% python3 -q
>>> import numpy as np
>>> np.set_printoptions(suppress=True, linewidth=120)
>>> W2 = np.array([[-8, -5, 3, 7, 0, 1, -8], [1, 1, -1, 0, 2, -7, 3]])
>>> rng = np.random.default_rng(47)
>>> F = rng.normal(size=(17, 2)) @ W2 + np.array([-1, 0, 0, -3, -1, -3, 0])
>>> F.round(3)
array([[  4.429,   3.43 ,  -2.097,  -7.665,  -0.805,  -4.349,   5.624],
       [ 12.257,   7.558,  -3.759, -16.298,  -4.88 ,   8.681,   9.377],
       [  9.484,   6.252,  -3.431, -12.874,  -2.601,   1.194,   8.882],
       [  4.416,   3.214,  -1.745,  -8.139,  -1.914,  -0.536,   4.502],
       [ -0.348,   0.079,   0.302,  -4.336,  -2.75 ,   2.934,  -1.098],
       [ -0.444,   0.57 ,  -0.579,  -2.968,   0.186,  -7.146,   1.742],
       [ -2.296,  -0.48 ,  -0.065,  -1.095,   0.762,  -8.896,   0.466],
       [-16.273,  -9.782,   6.121,   9.813,  -2.259,   3.237, -16.532],
       [-14.88 ,  -9.072,   5.867,   8.217,  -3.12 ,   6.021, -15.999],
       [  0.507,   1.32 ,  -1.196,  -3.435,   1.018, -10.126,   3.525],
       [-11.235,  -6.138,   3.407,   6.558,   0.379,  -6.46 ,  -8.856],
       [ -5.358,  -2.226,   0.805,   1.974,   1.653, -11.574,  -1.705],
       [ -1.076,   0.213,  -0.406,  -2.325,   0.39 ,  -7.768,   1.314],
       [  2.978,   1.905,  -0.522,  -7.838,  -4.102,   7.165,   0.876],
       [ 17.692,  12.252,  -7.958, -18.028,   2.036, -15.771,  21.728],
       [ -6.817,  -3.835,   2.514,   1.625,  -2.063,   1.382,  -6.88 ],
       [  3.605,   2.66 ,  -1.363,  -7.538,  -2.163,   0.423,   3.442]])
>>> # null space of dimension 4
>>> rk = np.linalg.matrix_rank(F)
>>> rk
np.int64(3)
>>> ns = np.linalg.svd(F)[2][rk:].T
>>> [int(np.linalg.matrix_rank(F[:i])) for i in range(1, len(F) + 1)]
[1, 2, 3, 3, 3, 3, 3, 3, 3, 3, 3, 3, 3, 3, 3, 3, 3]
>>> ns.shape
(7, 4)
>>> np.linalg.matrix_rank(F.T @ F), np.linalg.matrix_rank(F @ F.T)
(np.int64(3), np.int64(3))
>>> W2 = F[[2, 16]].astype(float)
>>> for _ in range(5):
...     idx = np.linalg.norm(F[:, None] - W2, axis=-1).argmin(axis=1)
...     W2 = np.array([F[idx == j].mean(axis=0) for j in range(2)])
... 
>>> idx
array([1, 0, 0, 1, 1, 1, 1, 1, 1, 1, 1, 1, 1, 1, 0, 1, 1])
>>> np.bincount(idx)
array([ 3, 14])
>>> np.round(W2[1] - W2[0], 3)
array([-16.201,  -9.983,   5.838,  14.508,   0.759,  -0.584, -15.442])
>>> np.abs(W2[1] - W2[0]).argmax()
np.int64(0)
>>> J = np.load("a.npy")
>>> J
array([[ 6.,  0.,  0.,  6.,  2.,  0.],
       [ 0.,  2.,  0.,  0.,  0.,  0.],
       [ 0.,  0.,  2.,  0.,  0.,  0.],
       [ 6.,  0.,  0., 11.,  3.,  0.],
       [ 2.,  0.,  0.,  3.,  3.,  0.],
       [ 0.,  0.,  0.,  0.,  0.,  2.]])
>>> # 4 blocks once reordered
>>> idx = rng.permutation(6)
>>> M2 = J[:, idx] * rng.choice([-1, 1], 6)
>>> M2
array([[ -6.,  -2.,   0.,   6.,   0.,   0.],
       [ -0.,  -0.,   0.,   0.,   0.,   2.],
       [ -0.,  -0.,   0.,   0.,   2.,   0.],
       [-11.,  -3.,   0.,   6.,   0.,   0.],
       [ -3.,  -3.,   0.,   2.,   0.,   0.],
       [ -0.,  -0.,   2.,   0.,   0.,   0.]])
>>> Uu, _, Vt = np.linalg.svd(J.T @ M2)
>>> np.round(np.linalg.lstsq(J, M2)[0], 3) + 0
array([[ 0.,  0.,  0.,  1.,  0.,  0.],
       [ 0.,  0.,  0.,  0.,  0.,  1.],
       [ 0.,  0.,  0.,  0.,  1.,  0.],
       [-1.,  0.,  0.,  0.,  0.,  0.],
       [ 0., -1.,  0.,  0.,  0.,  0.],
       [ 0.,  0.,  1.,  0.,  0.,  0.]])
>>> idx
array([3, 4, 5, 0, 2, 1])
>>> np.round(Uu @ Vt, 3) + 0
array([[ 0.,  0.,  0.,  1.,  0.,  0.],
       [ 0.,  0.,  0.,  0.,  0.,  1.],
       [ 0.,  0.,  0.,  0.,  1.,  0.],
       [-1.,  0.,  0.,  0.,  0.,  0.],
       [ 0., -1.,  0.,  0.,  0.,  0.],
       [ 0.,  0.,  1.,  0.,  0.,  0.]])
